$ python -q
>>> import numpy as np
>>> import numpy.linalg as la
>>> np.set_printoptions(precision=2, suppress=True, linewidth=140, floatmode="fixed")
>>> K = np.loadtxt("out11.csv", delimiter=",")
>>> print(K)
[[ 9.00  9.00  7.00  5.00  7.00  3.00  8.00  0.00  7.00]
 [ 5.00  3.00  1.00  3.00  6.00  7.00  9.00  6.00  6.00]
 [ 0.00  7.00  1.00  0.00  6.00  1.00  2.00  7.00  4.00]
 [ 5.00  7.00  7.00  3.00  0.00  0.00  9.00  9.00  9.00]
 [ 9.00  8.00  4.00  6.00  5.00  3.00  1.00  8.00  1.00]
 [ 3.00  2.00  3.00  8.00  3.00  4.00  1.00  7.00  0.00]
 [ 4.00  4.00  0.00  3.00  8.00  3.00  8.00  0.00  7.00]
 [ 2.00  7.00  5.00  9.00  6.00  4.00  0.00  1.00  8.00]
 [ 9.00  6.00  8.00  1.00  2.00  1.00  7.00  8.00  9.00]
 [24.00 18.00 10.00 14.00 25.00 24.00 35.00 18.00 25.00]]
>>> hat = K @ la.solve(K.T @ K, K.T)
>>> print(np.allclose(hat @ hat, hat))
True
>>> print(np.round(la.eigvalsh(hat), 2) + 0)
[0.00 1.00 1.00 1.00 1.00 1.00 1.00 1.00 1.00 1.00]
>>> print(hat.round(2) + 0)
[[ 0.91 -0.27  0.00  0.00  0.00  0.00  0.00  0.00  0.00  0.09]
 [-0.27  0.18  0.00  0.00  0.00  0.00  0.00  0.00  0.00  0.27]
 [ 0.00  0.00  1.00  0.00  0.00  0.00  0.00  0.00  0.00  0.00]
 [ 0.00  0.00  0.00  1.00  0.00  0.00  0.00  0.00  0.00  0.00]
 [ 0.00  0.00  0.00  0.00  1.00  0.00  0.00  0.00  0.00  0.00]
 [ 0.00  0.00  0.00  0.00  0.00  1.00  0.00  0.00  0.00  0.00]
 [ 0.00  0.00  0.00  0.00  0.00  0.00  1.00  0.00  0.00  0.00]
 [ 0.00  0.00  0.00  0.00  0.00  0.00  0.00  1.00  0.00  0.00]
 [ 0.00  0.00  0.00  0.00  0.00  0.00  0.00  0.00  1.00  0.00]
 [ 0.09  0.27  0.00  0.00  0.00  0.00  0.00  0.00  0.00  0.91]]
>>> out = K / la.norm(K, axis=1, keepdims=True)
>>> C2 = out @ out.T
>>> print(la.norm(out, axis=1))
[1.00 1.00 1.00 1.00 1.00 1.00 1.00 1.00 1.00 1.00]
>>> print(np.argwhere(np.triu(np.abs(C2) > 0.95, 1)))
[[1 9]
 [3 8]]
>>> print(round(float(np.degrees(np.arccos(np.clip(C2[5, 3], -1, 1)))), 2))
53.55
>>> print((np.abs(C2) > 0.9).astype(int))
[[1 0 0 0 0 0 0 0 0 0]
 [0 1 0 0 0 0 0 0 0 1]
 [0 0 1 0 0 0 0 0 0 0]
 [0 0 0 1 0 0 0 0 1 0]
 [0 0 0 0 1 0 0 0 0 0]
 [0 0 0 0 0 1 0 0 0 0]
 [0 0 0 0 0 0 1 0 0 1]
 [0 0 0 0 0 0 0 1 0 0]
 [0 0 0 1 0 0 0 0 1 0]
 [0 1 0 0 0 0 1 0 0 1]]
